>>> import numpy as np
>>> from numpy import linalg as LA
>>> np.set_printoptions(suppress=True, linewidth=140)
>>> tidy = lambda a: np.round(a, 4) + 0
>>> M = np.load("w.npy")
>>> print(M)
[[-1. -1. -3.  2.]
 [-1.  3.  1.  0.]
 [-2.  1. -1. -2.]
 [ 0.  0.  0. -3.]]
>>> np.kron(np.eye(2, dtype=int), M)
array([[-1., -1., -3.,  2., -0., -0., -0.,  0.],
       [-1.,  3.,  1.,  0., -0.,  0.,  0.,  0.],
       [-2.,  1., -1., -2., -0.,  0., -0., -0.],
       [ 0.,  0.,  0., -3.,  0.,  0.,  0., -0.],
       [-0., -0., -0.,  0., -1., -1., -3.,  2.],
       [-0.,  0.,  0.,  0., -1.,  3.,  1.,  0.],
       [-0.,  0., -0., -0., -2.,  1., -1., -2.],
       [ 0.,  0.,  0., -0.,  0.,  0.,  0., -3.]])
>>> tidy(LA.det(M[::-1]))
np.float64(24.0)
>>> tidy(LA.det(2 * M)), tidy(LA.det(M))
(np.float64(384.0), np.float64(24.0))
>>> tidy(LA.eigvals(M).sum().real)
np.float64(-2.0)
>>> print(np.einsum("ij,ji->", M, M))
36.0
>>> x = np.array([0, 1, 2, 0])
>>> rhs = M @ x
>>> rhs
array([-7.,  5., -1.,  0.])
>>> tidy(LA.solve(M, rhs))
array([0., 1., 2., 0.])
>>> tidy(LA.solve(M, M[:, 0]))
array([1., 0., 0., 0.])
>>> data = np.load("out17.npy")
>>> data
array([[ 0.4382,  0.6107, -0.207 ],
       [ 0.7306,  0.8996, -0.4219],
       [ 0.3969,  0.5511, -0.1781],
       [-0.6963, -0.8643,  0.3714],
       [-0.5717, -0.7616,  0.2913],
       [ 0.9562,  0.9884, -0.598 ],
       [-0.8854, -0.9748,  0.5784],
       [ 0.3627,  0.5717, -0.207 ],
       [ 0.03  , -0.1489,  0.0898],
       [ 0.3714,  0.4053, -0.0898],
       [ 0.6584,  0.8668, -0.3969],
       [-0.7616, -0.8591,  0.3185],
       [ 0.207 ,  0.1391,  0.    ],
       [ 0.1391,  0.4542, -0.207 ],
       [-0.7699, -0.9354,  0.493 ],
       [-0.664 , -0.8005,  0.2913],
       [-0.7211, -0.8854,  0.3969],
       [ 0.7211,  0.8426, -0.3185],
       [ 0.03  ,  0.02  ,  0.    ],
       [-0.6107, -0.8367,  0.3714],
       [-0.8041, -0.9425,  0.493 ],
       [-0.7398, -0.9121,  0.4462],
       [ 0.7443,  0.8668, -0.3452],
       [ 0.9217,  0.9827, -0.598 ],
       [-0.6169, -0.8692,  0.4219],
       [-0.8041, -0.9425,  0.493 ]])
>>> # row 25 repeats row 20
>>> cov = np.cov(data, rowvar=False)
>>> print(tidy(data.std(axis=0)))
[0.6405 0.7724 0.3673]
>>> np.argwhere(np.triu(np.abs(np.corrcoef(data.T)) > 0.8, 1))
array([[0, 1],
       [0, 2],
       [1, 2]])
>>> tidy(np.corrcoef(data.T))
array([[ 1.    ,  0.9917, -0.983 ],
       [ 0.9917,  1.    , -0.983 ],
       [-0.983 , -0.983 ,  1.    ]])
>>> print(tidy(np.polyfit(data[:, 2], data[:, 1], 1)))
[-2.0672  0.0209]
>>> tidy(LA.eigvalsh(cov)[::-1])
array([1.1796, 0.0043, 0.0036])
>>> cov.shape
(3, 3)
>>> tidy(np.corrcoef(data[:, 2], data[:, 1])[0, 1])
np.float64(-0.983)
>>> tidy(cov)
array([[ 0.4267,  0.5103, -0.2405],
       [ 0.5103,  0.6205, -0.2901],
       [-0.2405, -0.2901,  0.1403]])
>>> print(tidy(np.median(data, axis=0)))
[ 0.03   -0.0645  0.0449]
>>> feats = np.loadtxt("a.csv", delimiter=",")
>>> feats
array([[ -9.7537, -13.9664,   0.3589],
       [ -7.783 , -11.4451,   0.3849],
       [ -7.0926, -10.5628,   0.3803],
       [ -6.4189,  -9.7019,   0.3678],
       [ -5.3369,  -8.3188,   0.3291],
       [ -5.1028,  -8.0192,   0.3172],
       [ -4.8336,  -7.6745,   0.302 ],
       [ -3.9193,  -6.5012,   0.2355],
       [ -3.1449,  -5.5014,   0.1585],
       [ -0.2637,  -1.4044,  -0.3726],
       [ -0.0622,  -0.8391,  -0.3634],
       [  0.    ,  -0.0119,  -0.0079],
       [  0.3222,   2.7076,   2.1374],
       [  2.2412,   8.6356,   6.4345],
       [  9.3046,  24.5388,  16.3516],
       [ 15.1729,  36.376 ,  23.0991]])
>>> P = feats @ LA.solve(feats.T @ feats, feats.T)
>>> tidy(P @ feats[:, 1])
array([-13.9664, -11.4451, -10.5628,  -9.7019,  -8.3188,  -8.0192,  -7.6745,  -6.5012,  -5.5014,  -1.4044,  -0.8391,  -0.0119,   2.7076,
         8.6356,  24.5388,  36.376 ])
>>> tidy(np.trace(P))
np.float64(3.0)
>>> tidy(LA.eigvalsh(P))
array([0., 0., 0., 0., 0., 0., 0., 0., 0., 0., 0., 0., 0., 1., 1., 1.])
>>> np.allclose(P @ P, P)
True
>>> labels = feats[:, 2] > np.median(feats[:, 2])
>>> f = feats[labels].mean(axis=0) - feats[~labels].mean(axis=0)
>>> tidy(f)
array([2.332 , 8.1065, 6.1145])
>>> (((feats - feats.mean(axis=0)) @ f > 0) == labels).mean()
np.float64(0.75)
>>> D = LA.norm(feats[:, None] - feats[None], axis=-1)
>>> D[2].round(6).argsort(kind="stable")[:4]
array([2, 3, 1, 4])
>>> U, sig, Vt = LA.svd(feats)
>>> np.argmax(sig[:-1] / (sig[1:] + 1e-6)) + 1
np.int64(2)
>>> Y = U[:, :2] @ np.diag(sig[:2]) @ Vt[:2]
>>> print(tidy(np.abs(feats - Y).max()))
0.5443
>>> LA.matrix_rank(feats, rtol=0.05)
np.int64(2)
>>> K = np.array([[0.03, 1.11, 1.89], [-0.6, 0.24, -1.08], [0.69, -0.76, 0.45]])
>>> np.allclose(K @ K.T, K.T @ K)
False
>>> print(tidy(K @ K))
[[ 0.639  -1.1367 -0.2916]
 [-0.9072  0.2124 -1.8792]
 [ 0.7872  0.2415  2.3274]]
>>> np.trace(K)
np.float64(0.72)
>>> assert K == K.T
Traceback (most recent call last):
  File "<python-input-51>", line 1, in <module>
    assert K == K.T
           ^^^^^^^^
ValueError: The truth value of an array with more than one element is ambiguous. Use a.any() or a.all()
>>> tidy(np.abs(LA.eigvals(K)).max())
np.float64(1.5682)
>>> print(np.allclose(K, K.T))
False
>>> LA.determinant(K)
Traceback (most recent call last):
  File "<python-input-54>", line 1, in <module>
    LA.determinant(K)
    ^^^^^^^^^^^^^^
AttributeError: module 'numpy.linalg' has no attribute 'determinant'
>>> tidy(np.sort(np.abs(LA.eigvals(K))))
array([0.    , 0.8482, 1.5682])
>>> tidy((K + K.T) / 2)
array([[ 0.03 ,  0.255,  1.29 ],
       [ 0.255,  0.24 , -0.92 ],
       [ 1.29 , -0.92 ,  0.45 ]])
>>> print(tidy(LA.det(K)))
0.0
>>> W1 = np.array([[0, 1], [2, 0], [0, 1]])
>>> c = np.array([2, 2])
>>> hid = np.maximum(K @ W1 + c, 0)
>>> print(tidy(hid))
[[4.22 3.92]
 [2.48 0.32]
 [0.48 3.14]]
>>> print((hid > 0).astype(int))
[[1 1]
 [1 1]
 [1 1]]
>>> (hid > 0).mean(axis=0)
array([1., 1.])
>>> C = np.array([[-3, 1, 3], [-1, 0, 1]])
>>> print(tidy(hid @ C))
[[-16.58   4.22  16.58]
 [ -7.76   2.48   7.76]
 [ -4.58   0.48   4.58]]
>>> (hid @ C).round(6).argmax(axis=1)
array([2, 2, 2])
>>> W1 @ C
array([[-1,  0,  1],
       [-6,  2,  6],
       [-1,  0,  1]])
>>> A = np.loadtxt("block8.csv", delimiter=",")
>>> A
array([[1. , 0. , 0. ],
       [0. , 1. , 0. ],
       [0.5, 0. , 0.5]])
>>> P = np.triu(np.array([[2, -1, 0], [-1, 0, -1], [2, 0, 0]]), 1) + np.eye(3)
>>> Y = P @ A @ LA.inv(P)
>>> print(P @ A - A @ P)
[[ 0.   0.   0. ]
 [-0.5  0.   0.5]
 [ 0.   0.5  0. ]]
>>> tidy(LA.det(Y))
np.float64(0.5)
>>> np.poly(Y)
array([ 1. , -2.5,  2. , -0.5])
>>> theta = np.radians(72)
>>> Rm = np.eye(3)
>>> Rm[2, 2] = Rm[0, 0] = np.cos(theta)
>>> Rm[2, 0], Rm[0, 2] = -np.sin(theta), np.sin(theta)
>>> tidy(Rm)
array([[ 0.309 ,  0.    ,  0.9511],
       [ 0.    ,  1.    ,  0.    ],
       [-0.9511,  0.    ,  0.309 ]])
>>> Y = A @ Rm.T
>>> tidy(LA.svd(A, compute_uv=False)), tidy(LA.svd(Y, compute_uv=False))
(array([1.1441, 1.    , 0.437 ]), array([1.1441, 1.    , 0.437 ]))
>>> tidy(Y)
array([[ 0.309 ,  0.    , -0.9511],
       [ 0.    ,  1.    ,  0.    ],
       [ 0.63  ,  0.    , -0.321 ]])
>>> tidy(LA.det(Rm)), tidy(np.trace(Rm))
(np.float64(1.0), np.float64(1.618))
>>> W0 = np.loadtxt("m.csv", delimiter=",")
>>> tidy(W0)
array([[-0.4657, -0.4502, -0.5789, -0.4953],
       [ 0.6985, -0.7087,  0.0579, -0.0803],
       [ 0.    , -0.1384, -0.5795,  0.8031],
       [-0.5433, -0.5253,  0.5707,  0.3213]])
>>> O, Rm = LA.qr(W0)
>>> print(tidy(abs(Rm[0, 0])), tidy(LA.norm(W0[:, 0])))
1.0 1.0
>>> np.allclose(Rm.T @ Rm, W0.T @ W0)
True
>>> print(tidy(np.abs(np.diag(Rm))))
[1. 1. 1. 1.]
>>> tidy(O @ Rm)
array([[-0.4657, -0.4502, -0.5789, -0.4953],
       [ 0.6985, -0.7087,  0.0579, -0.0803],
       [ 0.    , -0.1384, -0.5795,  0.8031],
       [-0.5433, -0.5253,  0.5707,  0.3213]])
>>> print(tidy(LA.eigvals(W0).sum().real))
-1.4326
>>> tidy(np.einsum("ii->", W0))
np.float64(-1.4326)
>>> tidy(np.poly(W0))
array([ 1.    ,  1.4326,  0.    , -1.4326, -1.    ])
>>> tidy(np.kron(np.eye(2, dtype=int), W0))
array([[-0.4657, -0.4502, -0.5789, -0.4953,  0.    ,  0.    ,  0.    ,  0.    ],
       [ 0.6985, -0.7087,  0.0579, -0.0803,  0.    ,  0.    ,  0.    ,  0.    ],
       [ 0.    , -0.1384, -0.5795,  0.8031,  0.    ,  0.    ,  0.    ,  0.    ],
       [-0.5433, -0.5253,  0.5707,  0.3213,  0.    ,  0.    ,  0.    ,  0.    ],
       [ 0.    ,  0.    ,  0.    ,  0.    , -0.4657, -0.4502, -0.5789, -0.4953],
       [ 0.    ,  0.    ,  0.    ,  0.    ,  0.6985, -0.7087,  0.0579, -0.0803],
       [ 0.    ,  0.    ,  0.    ,  0.    ,  0.    , -0.1384, -0.5795,  0.8031],
       [ 0.    ,  0.    ,  0.    ,  0.    , -0.5433, -0.5253,  0.5707,  0.3213]])
>>> tidy(W0[:, 3] @ W0[:, 0])
np.float64(0.0)
>>> tidy(LA.norm(W0, axis=0))
array([1., 1., 1., 1.])
>>> tidy(LA.svd(W0, compute_uv=False))
array([1., 1., 1., 1.])
>>> arr = np.load("sample10.npy")
>>> arr
array([[0, 0, 0],
       [4, 0, 0],
       [0, 0, 0],
       [0, 0, 0],
       [4, 0, 0],
       [0, 0, 0],
       [2, 0, 0],
       [4, 0, 0],
       [2, 0, 0],
       [0, 0, 0],
       [0, 0, 0],
       [2, 0, 0],
       [0, 0, 0],
       [0, 0, 0],
       [2, 0, 0],
       [0, 0, 0]])
>>> Y = np.array([[2, 3], [3, 2], [0, 2]])
>>> np.einsum("ik,kj->ji", arr, Y)
array([[ 0,  8,  0,  0,  8,  0,  4,  8,  4,  0,  0,  4,  0,  0,  4,  0],
       [ 0, 12,  0,  0, 12,  0,  6, 12,  6,  0,  0,  6,  0,  0,  6,  0]])
>>> print(LA.matrix_rank(np.vstack([arr, Y.T])))
3
>>> print(np.vstack([arr, Y.T]).shape)
(18, 3)
>>> print(np.einsum("ik,kj->ij", arr, Y))
[[ 0  0]
 [ 8 12]
 [ 0  0]
 [ 0  0]
 [ 8 12]
 [ 0  0]
 [ 4  6]
 [ 8 12]
 [ 4  6]
 [ 0  0]
 [ 0  0]
 [ 4  6]
 [ 0  0]
 [ 0  0]
 [ 4  6]
 [ 0  0]]
>>> np.einsum("ij,ij->i", arr, arr)
array([ 0, 16,  0,  0, 16,  0,  4, 16,  4,  0,  0,  4,  0,  0,  4,  0])
>>> LA.matrix_rank(arr @ Y)
np.int64(1)
